% ipython --no-banner

In [1]: import numpy as np

In [2]: np.set_printoptions(precision=1, suppress=True, linewidth=100, legacy="1.25")

In [3]: def tidy(a):
   ...:     return np.round(a, 1) + 0
   ...: 

In [4]: J = np.load("m.npy")

In [5]: print(J)
[[ 2 -2  2 -1  1  2  2  0  1  0 -1 -2]
 [-2  2 -2  2 -1  1  2  2  0  1  0 -1]
 [ 2 -2  2 -2  2 -1  1  2  2  0  1  0]
 [-1  2 -2  2 -2  2 -1  1  2  2  0  1]
 [ 1 -1  2 -2  2 -2  2 -1  1  2  2  0]
 [ 2  1 -1  2 -2  2 -2  2 -1  1  2  2]
 [ 2  2  1 -1  2 -2  2 -2  2 -1  1  2]
 [ 0  2  2  1 -1  2 -2  2 -2  2 -1  1]
 [ 1  0  2  2  1 -1  2 -2  2 -2  2 -1]
 [ 0  1  0  2  2  1 -1  2 -2  2 -2  2]
 [-1  0  1  0  2  2  1 -1  2 -2  2 -2]
 [-2 -1  0  1  0  2  2  1 -1  2 -2  2]]

In [6]: np.linalg.cholesky(J)
LinAlgError: Matrix is not positive definite


In [7]: print(np.all(np.linalg.eigvalsh(J) > 0))
False

In [8]: print(tidy(np.linalg.eigvalsh(J).min()))
-6.4

In [9]: data = np.loadtxt("mat.csv", delimiter=",")

In [10]: print(tidy(data))
[[ 0.4  0.1  0.2  0.2 -0.1 -0.1  0.  -0.1 -0.3  0.1  0. ]
 [ 0.1  0.7 -0.2  0.3 -0.2  0.2  0.   0.   0.1 -0.1 -0.1]
 [ 0.2 -0.2  0.6  0.2  0.3  0.1  0.2  0.   0.  -0.2 -0.1]
 [ 0.2  0.3  0.2  0.4  0.1  0.   0.   0.   0.1  0.2  0. ]
 [-0.1 -0.2  0.3  0.1  0.4  0.2 -0.1 -0.1  0.2  0.1  0.1]
 [-0.1  0.2  0.1  0.   0.2  0.8 -0.1  0.1 -0.1 -0.1  0.2]
 [ 0.   0.   0.2  0.  -0.1 -0.1  0.3  0.4  0.  -0.1 -0.1]
 [-0.1  0.   0.   0.  -0.1  0.1  0.4  0.7  0.   0.1  0. ]
 [-0.3  0.1  0.   0.1  0.2 -0.1  0.   0.   0.7  0.  -0.2]
 [ 0.1 -0.1 -0.2  0.2  0.1 -0.1 -0.1  0.1  0.   0.7  0.3]
 [ 0.  -0.1 -0.1  0.   0.1  0.2 -0.1  0.  -0.2  0.3  0.2]]

In [11]: # applying it twice changes nothing

In [12]: rng = np.random.default_rng(9758)

In [13]: Y = data + rng.integers(-2, 3, (11, 6)) @ rng.integers(-2, 3, (6, 11))

In [14]: print(tidy(Y))
[[  0.4  -4.9  -0.8  -1.8   4.9   2.9   5.    0.9  -0.3   6.1  -2. ]
 [  4.1  11.7  -2.2  -1.7  -0.2  -8.8  -2.   -6.    0.1  -2.1   1.9]
 [  8.2   4.8  -5.4   1.2  -4.7   0.1  -6.8  -3.    1.   -0.2  -1.1]
 [  0.2   2.3  -0.8  -1.6  -0.9  -2.    1.   -2.   -1.9   4.2  -3. ]
 [  3.9  -2.2   8.3  -3.9   8.4  -3.8   3.9  17.9   4.2  -3.9  -7.9]
 [  5.9  -2.8  -0.9   3.    2.2  -0.2  -2.1   7.1   6.9  -4.1  -0.8]
 [ -6.   -8.    0.2   2.   -2.1   6.9   2.3  -0.6  -2.    3.9  -0.1]
 [  3.9  11.    5.   -1.   -3.1  -5.9  -6.6   5.7   0.  -11.9   1. ]
 [ -0.3  -1.9   4.   -0.9  -0.8   2.9  -1.    8.   -0.3  -2.   -4.2]
 [ -3.9   0.9   1.8   2.2   3.1  -1.1   0.9  -3.9   1.   -5.3   9.3]
 [  0.   -8.1  -1.1   2.    0.1   2.2   1.9   5.    2.8   4.3  -4.8]]

In [15]: print(tidy(np.linalg.svd(Y - data, compute_uv=False)))
[31.2 29.9 16.7 14.1 11.8  4.8  0.   0.   0.   0.   0. ]

In [16]: print(tidy(Y - data))
[[  0.  -5.  -1.  -2.   5.   3.   5.   1.   0.   6.  -2.]
 [  4.  11.  -2.  -2.   0.  -9.  -2.  -6.   0.  -2.   2.]
 [  8.   5.  -6.   1.  -5.   0.  -7.  -3.   1.   0.  -1.]
 [  0.   2.  -1.  -2.  -1.  -2.   1.  -2.  -2.   4.  -3.]
 [  4.  -2.   8.  -4.   8.  -4.   4.  18.   4.  -4.  -8.]
 [  6.  -3.  -1.   3.   2.  -1.  -2.   7.   7.  -4.  -1.]
 [ -6.  -8.   0.   2.  -2.   7.   2.  -1.  -2.   4.   0.]
 [  4.  11.   5.  -1.  -3.  -6.  -7.   5.   0. -12.   1.]
 [  0.  -2.   4.  -1.  -1.   3.  -1.   8.  -1.  -2.  -4.]
 [ -4.   1.   2.   2.   3.  -1.   1.  -4.   1.  -6.   9.]
 [  0.  -8.  -1.   2.   0.   2.   2.   5.   3.   4.  -5.]]
